$ python -q
>>> import numpy as np
>>> np.set_printoptions(precision=3, suppress=True, linewidth=200, sign=" ")
>>> rnd = lambda a: np.round(a, 3) + 0
>>> K = np.load("w.npy")
>>> print(K)
[[ 2.166  0.834  0.705]
 [-0.771  3.771  3.611]
 [ 2.092  0.908  1.142]
 [-0.753  3.753 -1.627]
 [ 0.657  2.343 -6.185]
 [ 3.196 -0.196  5.769]
 [-0.992  3.992 -0.561]
 [-2.075  5.075  0.66 ]
 [-2.64   5.64   3.867]
 [-0.992  3.992  1.654]
 [ 7.599 -4.599  1.21 ]
 [ 4.753 -1.753  4.023]]
>>> Xc = (K - K.mean(axis=0)) / K.std(axis=0)
>>> print(rnd(Xc.std(axis=0)))
[ 1.  1.  1.]
>>> coef = np.linalg.lstsq(np.delete(Xc, 2, axis=1), Xc[:, 2])[0]
>>> print(rnd(coef))
[ 0.085 -0.085]
>>> print(rnd(1 - np.var(Xc[:, 2] - np.delete(Xc, 2, axis=1) @ coef)))
0.029
>>> print(np.abs(coef).argmax())
0
>>> idx = K[:, 2] > np.median(K[:, 2])
>>> r0 = K[idx].mean(axis=0) - K[~idx].mean(axis=0)
>>> print(((K - K.mean(axis=0)) @ r0 > 0).astype(int))
[ 1  1  1  0  0  1  0  0  0  0  1  1]
>>> print(np.argsort(-np.abs(r0).round(6), kind="stable"))
[ 2  0  1]
>>> print(idx.astype(int))
[ 0  1  0  0  0  1  0  0  1  1  1  1]
>>> feats = np.load("a.npy")
>>> print(feats)
[[  5   5   5]
 [  5  10  10]
 [  5  10  15]]
>>> print(rnd(np.linalg.det(2 * feats)), rnd(np.linalg.det(feats)))
1000.0 125.0
>>> print(rnd(np.linalg.eigvals(feats).sum().real))
30.0
>>> print(rnd(np.linalg.det(feats[::-1])))
-125.0
>>> print(np.einsum("ij,ji->", feats, feats))
650
>>> vec = np.ones(3)
>>> for _ in range(4):
...     vec = feats @ vec
...     vec /= np.linalg.norm(vec)
...     print(round(vec @ feats @ vec, 3))
... 
25.214
25.244
25.245
25.245
>>> print(rnd(np.linalg.eigvalsh(feats)[-1]))
25.245
>>> mat = np.load("arr.npy")
>>> print(mat)
[[  0.698   0.698   7.876]
 [  0.002   0.002   6.857]
 [ -0.027  -0.027   6.812]
 [ -1.836  -1.836   3.122]
 [ -1.838  -1.838   3.114]
 [ -1.989  -1.989   2.274]
 [ -1.997  -1.997   1.877]
 [ -1.641  -1.641   0.756]
 [ -0.04   -0.04    0.   ]
 [  0.155   0.155   0.007]
 [  0.353   0.353   0.052]
 [  0.354   0.354   0.053]
 [  0.37    0.37    0.072]
 [ -0.085  -0.085   0.148]
 [ -0.11   -0.11    0.148]
 [ -0.416  -0.416   0.143]
 [ -1.625  -1.625   0.045]
 [ -1.92   -1.92    0.01 ]
 [ -2.888  -2.888  -0.122]
 [ -3.46   -3.46   -0.21 ]
 [ -5.668  -5.668  -0.6  ]
 [ -8.668  -8.668  -1.215]
 [-11.215 -11.215  -1.789]
 [-13.285 -13.285  -2.283]
 [-19.781 -19.781  -3.942]]
>>> D = np.linalg.norm(mat[:, None] - mat[None], axis=-1)
>>> print(D.shape)
(25, 25)
>>> rank = np.linalg.matrix_rank(mat)
>>> print(rank)
2
>>> N = np.linalg.svd(mat)[2][rank:].T
>>> print(N.shape)
(3, 1)
>>> print(rnd(N @ N.T))
[[ 0.5 -0.5  0. ]
 [-0.5  0.5  0. ]
 [ 0.   0.   0. ]]
>>> print(np.linalg.matrix_rank(mat.T @ mat), np.linalg.matrix_rank(mat @ mat.T))
2 2
>>> print([int(np.linalg.matrix_rank(mat[:i])) for i in range(1, len(mat) + 1)])
[1, 2, 2, 2, 2, 2, 2, 2, 2, 2, 2, 2, 2, 2, 2, 2, 2, 2, 2, 2, 2, 2, 2, 2, 2]
>>> print(np.linalg.matrix_rank(mat, rtol=0.1))
2
>>> print(np.argsort(-np.linalg.norm(mat, axis=0).round(6), kind="stable")[:3])
[ 0  1  2]
>>> print(rnd(np.linalg.norm(mat, 2) / np.linalg.norm(mat)))
0.949
>>> def softmax(z):
...     e = np.exp(z - z.max(axis=-1, keepdims=True))
...     return e / e.sum(axis=-1, keepdims=True)
... 
>>> print(rnd(softmax(mat[23] + -3)))
[ 0.  0.  1.]
>>> print(rnd(softmax(mat[23])))
[ 0.  0.  1.]
>>> print(rnd(softmax(mat).sum(axis=1)))
[ 1.  1.  1.  1.  1.  1.  1.  1.  1.  1.  1.  1.  1.  1.  1.  1.  1.  1.  1.  1.  1.  1.  1.  1.  1.]
>>> scores = mat @ mat.T / np.sqrt(3)
>>> print(softmax(scores).round(6).argmax(axis=1))
[  0   0   0  24  24  24  24  24  24   0   0   0   0  24  24  24  24  24  24  24  24  24  24  24  24]
>>> gram = np.cov(mat, rowvar=False)
>>> print(gram.shape)
(3, 3)
>>> print(rnd(np.corrcoef(mat[:, 0], mat[:, 1])[0, 1]))
1.0
>>> print(rnd(np.polyfit(mat[:, 0], mat[:, 1], 1)))
[ 1.  0.]
>>> print(rnd(mat.std(axis=0)))
[ 4.946  4.946  2.746]
>>> F = np.load("data.npy")
>>> print(F)
[[-2.681  3.    -1.078]
 [-4.486  3.     0.136]
 [-3.244  3.    -1.549]
 [-0.907  3.    -2.162]
 [ 0.175  3.    -2.944]
 [-2.147  3.    -2.29 ]
 [-0.557  3.    -2.05 ]
 [-2.205  3.    -1.737]
 [-3.673  3.    -1.94 ]
 [-0.191  3.    -2.757]
 [-6.03   3.     0.716]
 [-0.789  3.    -2.832]
 [-3.628  3.    -0.318]
 [-0.328  3.    -3.119]
 [-1.741  3.    -2.696]
 [-0.456  3.    -2.935]
 [-4.274  3.    -0.61 ]
 [ 1.015  3.    -3.819]
 [-0.674  3.    -3.317]
 [-3.644  3.    -0.491]
 [-1.03   3.    -1.841]
 [-2.279  3.    -1.768]
 [-0.797  3.    -2.682]
 [-1.782  3.    -2.668]
 [-5.245  3.     0.364]
 [ 0.471  3.    -3.449]]
>>> vec = np.array([1, -3, 0])
>>> rhs = F @ vec
>>> print(rnd(np.linalg.solve(F.T @ F, F.T @ rhs)))
[ 1. -3.  0.]
>>> print(rnd(np.linalg.pinv(F) @ F))
[[ 1.  0.  0.]
 [ 0.  1.  0.]
 [ 0.  0.  1.]]
>>> rng = np.random.default_rng(960)
>>> rhs = rhs + 0.05 * rng.normal(size=26)
>>> print(rnd(rhs))
[-11.719 -13.459 -12.294  -9.904  -8.712 -11.181  -9.602 -11.282 -12.73   -9.228 -15.02   -9.733 -12.628  -9.353 -10.732  -9.481 -13.217  -8.042  -9.602 -12.658  -9.971 -11.347  -9.8   -10.84
 -14.187  -8.563]
>>> coef, *_ = np.linalg.lstsq(F, rhs)
>>> print(coef.round())
[ 1. -3.  0.]
>>> print(rnd(coef))
[ 1.012 -2.979  0.023]
>>> print(rnd(F.T @ (rhs - F @ coef)))
[ 0.  0.  0.]
>>> hat = F @ np.linalg.solve(F.T @ F, F.T)
>>> print(np.allclose(hat @ hat, hat))
True
>>> Q, R = np.linalg.qr(F)
>>> print(rnd(np.abs(np.diag(R))))
[ 13.65   10.379   2.26 ]
>>> print(rnd(np.trace(Q @ Q.T)))
3.0
>>> print(np.allclose(R.T @ R, F.T @ F))
True
>>> print(rnd(Q @ R))
[[-2.681  3.    -1.078]
 [-4.486  3.     0.136]
 [-3.244  3.    -1.549]
 [-0.907  3.    -2.162]
 [ 0.175  3.    -2.944]
 [-2.147  3.    -2.29 ]
 [-0.557  3.    -2.05 ]
 [-2.205  3.    -1.737]
 [-3.673  3.    -1.94 ]
 [-0.191  3.    -2.757]
 [-6.03   3.     0.716]
 [-0.789  3.    -2.832]
 [-3.628  3.    -0.318]
 [-0.328  3.    -3.119]
 [-1.741  3.    -2.696]
 [-0.456  3.    -2.935]
 [-4.274  3.    -0.61 ]
 [ 1.015  3.    -3.819]
 [-0.674  3.    -3.317]
 [-3.644  3.    -0.491]
 [-1.03   3.    -1.841]
 [-2.279  3.    -1.768]
 [-0.797  3.    -2.682]
 [-1.782  3.    -2.668]
 [-5.245  3.     0.364]
 [ 0.471  3.    -3.449]]
>>> r0 = np.array([2, 2, 0, 2])
>>> r1 = np.array([1, 3, 1, 0])
>>> X = np.outer(r0, r1)
>>> print(X)
[[ 2  6  2  0]
 [ 2  6  2  0]
 [ 0  0  0  0]
 [ 2  6  2  0]]
>>> # column 2 repeats column 0
>>> left, s, vt = np.linalg.svd(X)
>>> print(np.argmax(s[:-1] / (s[1:] + 1e-6)) + 1)
1
>>> A2 = left[:, :1] @ np.diag(s[:1]) @ vt[:1]
>>> print(rnd(np.abs(X - A2).max()))
0.0
>>> print(rnd(A2))
[[ 2.  6.  2.  0.]
 [ 2.  6.  2.  0.]
 [ 0.  0.  0.  0.]
 [ 2.  6.  2.  0.]]
>>> print(rnd(np.linalg.norm(X - A2) / np.linalg.norm(X)))
0.0
>>> print(rnd(np.linalg.norm(X - A2, 2)), rnd(s[1]))
0.0 0.0
>>> left, s, vt = np.linalg.svd(A2, full_matrices=False)
>>> print(rnd(s / s[0]))
[ 1.  0.  0.  0.]
>>> print(np.allclose(left * s @ vt, A2))
True
>>> hat = np.triu(np.array([[-1, 1, 1, 0], [1, 0, -2, 1], [1, -1, -2, 1], [2, 1, -2, -2]]), 1) + np.eye(4)
>>> A2 = hat @ X @ np.linalg.inv(hat)
>>> print(A2)
[[  4.   8.  16. -24.]
 [  4.   8.  16. -24.]
 [  2.   4.   8. -12.]
 [  2.   4.   8. -12.]]
>>> print(rnd(np.linalg.det(A2)))
0.0
>>> print(np.linalg.matrix_rank(A2))
1
>>> print([round(float(x), 3) for x in np.linalg.svd(X, compute_uv=False)[:3]])
[11.489, 0.0, 0.0]
>>> print(rnd(np.linalg.norm(X, 2) / np.linalg.norm(X)))
1.0
>>> print(np.argsort(-np.linalg.norm(X, axis=0).round(6), kind="stable")[:3])
[ 1  0  2]
>>> data = np.load("sample11.npy")
>>> print(data)
[[ 0  0  1  1]
 [ 0  0  0  0]
 [ 1  0  0  1]
 [ 1  0  1  0]]
>>> # rank 3
>>> idx = rng.permutation(4)
>>> print(idx)
[ 0  1  3  2]
>>> A2 = data[idx][:, idx]
>>> print(A2)
[[ 0  0  1  1]
 [ 0  0  0  0]
 [ 1  0  0  1]
 [ 1  0  1  0]]
>>> print(np.allclose(A2, data))
True
>>> print(np.diag(A2))
[ 0  0  0  0]
>>> w, evecs = np.linalg.eigvalsh(data)
Traceback (most recent call last):
  File "<python-input-102>", line 1, in <module>
    w, evecs = np.linalg.eigvalsh(data)
    ^^^^^^^^
ValueError: too many values to unpack (expected 2)
>>> w, evecs = np.linalg.eigh(data)
>>> print(np.abs(evecs[:, -1]).round(6).argmax())
0
>>> print(rnd(w))
[-1. -1.  0.  2.]
>>> print(rnd(evecs.T @ data @ evecs))
[[-1.  0.  0.  0.]
 [ 0. -1.  0.  0.]
 [ 0.  0.  0.  0.]
 [ 0.  0.  0.  2.]]
>>> print((w > 1e-8).sum(), (w < -1e-8).sum())
1 2
>>> print(rnd(evecs @ np.diag(w) @ evecs.T))
[[ 0.  0.  1.  1.]
 [ 0.  0.  0.  0.]
 [ 1.  0.  0.  1.]
 [ 1.  0.  1.  0.]]
>>> print(rnd(evecs.T @ evecs))
[[ 1.  0.  0.  0.]
 [ 0.  1.  0.  0.]
 [ 0.  0.  1.  0.]
 [ 0.  0.  0.  1.]]
>>> print(w.sum(), np.trace(data))
0.0 0
>>> arr = np.loadtxt("run16.csv", delimiter=",")
>>> print(rnd(arr))
[[ 4.495 -3.252 -2.505]
 [ 7.727 -1.637  0.727]
 [ 3.109 -3.946 -3.891]
 [ 4.533 -3.233 -2.467]
 [ 8.507 -1.247  1.507]
 [ 7.342 -1.829  0.342]
 [ 1.314 -4.843 -5.686]
 [ 8.462 -1.269  1.462]
 [ 4.793 -3.103 -2.207]
 [ 6.7   -2.15  -0.3  ]
 [ 7.673 -1.664  0.673]
 [ 4.821 -3.09  -2.179]
 [ 4.642 -3.179 -2.358]
 [ 3.34  -3.83  -3.66 ]
 [ 2.885 -4.058 -4.115]
 [ 6.353 -2.323 -0.647]
 [ 7.795 -1.603  0.795]
 [ 0.503 -5.248 -6.497]
 [ 6.681 -2.159 -0.319]
 [ 6.249 -2.375 -0.751]]
>>> # looks like rank 2
>>> D = np.linalg.norm(arr[:, None] - arr[None], axis=-1)
>>> print(D[12].round(6).argsort(kind="stable")[:4])
[ 12   3   0   8]
>>> print(np.linalg.matrix_rank(D ** 2))
3
>>> print((D + 1e9 * np.eye(20)).round(6).argmin(axis=1))
[  3  10  14   0   7  10  17   4  11  18   1   8   3   2   2  19   1   6   9  15]
